% python3 -q
>>> import numpy as np
>>> from numpy import linalg as LA
>>> np.set_printoptions(precision=2, suppress=True, linewidth=100, sign=" ")
>>> A = np.diag(3 * np.array([0, 1])) + np.array([[0, 3], [2, 0]])
>>> A
array([[ 0,  3],
       [ 2,  3]])
>>> q, r_ = LA.qr(A)
>>> q.T @ q
array([[ 1.,  0.],
       [ 0.,  1.]])
>>> np.allclose(r_.T @ r_, A.T @ A)
True
>>> q
array([[ 0., -1.],
       [-1.,  0.]])
>>> vec = np.array([-4, -1])
>>> target = A @ vec
>>> coef, lr = np.zeros(2), 1 / LA.norm(A, 2) ** 2
>>> for i in range(200):
...     coef -= lr * A.T @ (A @ coef - target)
...     if i % 50 == 0: print(i, round(LA.norm(A @ coef - target), 2))
... 
0 4.14
50 0.04
100 0.0
150 0.0
>>> coef
array([-4., -1.])
>>> round(LA.cond(A), 2)
np.float64(3.37)
>>> evals, evecs = LA.eig(A)
>>> np.sort(LA.eigvals(LA.inv(A)))
array([-0.73,  0.23])
>>> np.prod(evals)
np.float64(-6.0)
>>> evals
array([-1.37,  4.37])
>>> proj = np.triu(np.array([[1, 5], [2, 4]]), 1) + np.eye(2)
>>> other = proj @ A @ LA.inv(proj)
>>> proj @ A - A @ proj
array([[ 10.,  15.],
       [  0., -10.]])
>>> np.trace(other), np.trace(A)
(np.float64(3.0), np.int64(3))
>>> LA.matrix_rank(other)
np.int64(2)
>>> m1 = np.loadtxt("mat.csv", delimiter=",")
>>> m1
array([[ 0.89, -0.32, -0.32],
       [-0.32,  0.05, -0.95],
       [-0.32, -0.95,  0.05]])
>>> np.round(LA.eigvalsh(m1).min(), 2)
np.float64(-1.0)
>>> np.all(LA.eigvalsh(m1) > 0)
np.False_
>>> evals, evecs = LA.eigh(m1)
>>> vec = np.array([2, 0, 2])
>>> round(float(vec @ m1 @ vec), 2)
1.26
>>> LA.eigvalsh(m1[1:, 1:])
array([-0.89,  1.  ])
>>> evecs * np.maximum(evals, 0) @ evecs.T
array([[ 0.95, -0.16, -0.16],
       [-0.16,  0.53, -0.47],
       [-0.16, -0.47,  0.53]])
>>> round(vec @ m1 @ vec / (vec @ vec), 2), round(float(evals[0]), 2), evals[-1]
(np.float64(0.16), -1.0, np.float64(1.0))
>>> M = np.loadtxt("test3.csv", delimiter=",")
>>> M
array([[ -1.5,  -1. ,  -0.6],
       [  1.4,   0.8,  -0.8],
       [ -0.3,  -1.5,   0.3],
       [ -0.3,   0.6,  -1.3],
       [ -1.4,   0.2,   0.1],
       [ -0.1,   0.5,   0.3],
       [ -1.6,  -0.3,  -0.2],
       [  0.3,  -0.3,   1. ],
       [ -1. ,   0.1,  -0.7],
       [ -0.1,   1.4,  -0.3],
       [ -8. ,  10. , -10. ],
       [  0.4,  -0.9,   0.8],
       [  1.1,  -0.5,  -1.2],
       [ -0.4,  -1.8,  -0.6],
       [ -1. ,  -0.3,  -2.5],
       [ -0.1,   0.3,   0.5],
       [  0.5,   1.2,  -1.8],
       [ -0.6,   0.3,  -0.6],
       [  0.5,   1. ,  -0.7],
       [  0.8,  -0.7,  -0.4],
       [  0.3,   0.3,  -0.4],
       [  0.6,  -0.9,  -2. ],
       [  0.7,  -0.3,   0.3]])
>>> # row 10 is much longer than the rest
>>> U, sigma, Vh = LA.svd(M, full_matrices=False)
>>> sigma
array([ 16.78,   4.2 ,   4.12])
>>> np.round(Vh @ Vh.T, 2) + 0
array([[ 1.,  0.,  0.],
       [ 0.,  1.,  0.],
       [ 0.,  0.,  1.]])
>>> (sigma > 1e-8).sum()
np.int64(3)
>>> sigma / sigma[0]
array([ 1.  ,  0.25,  0.25])
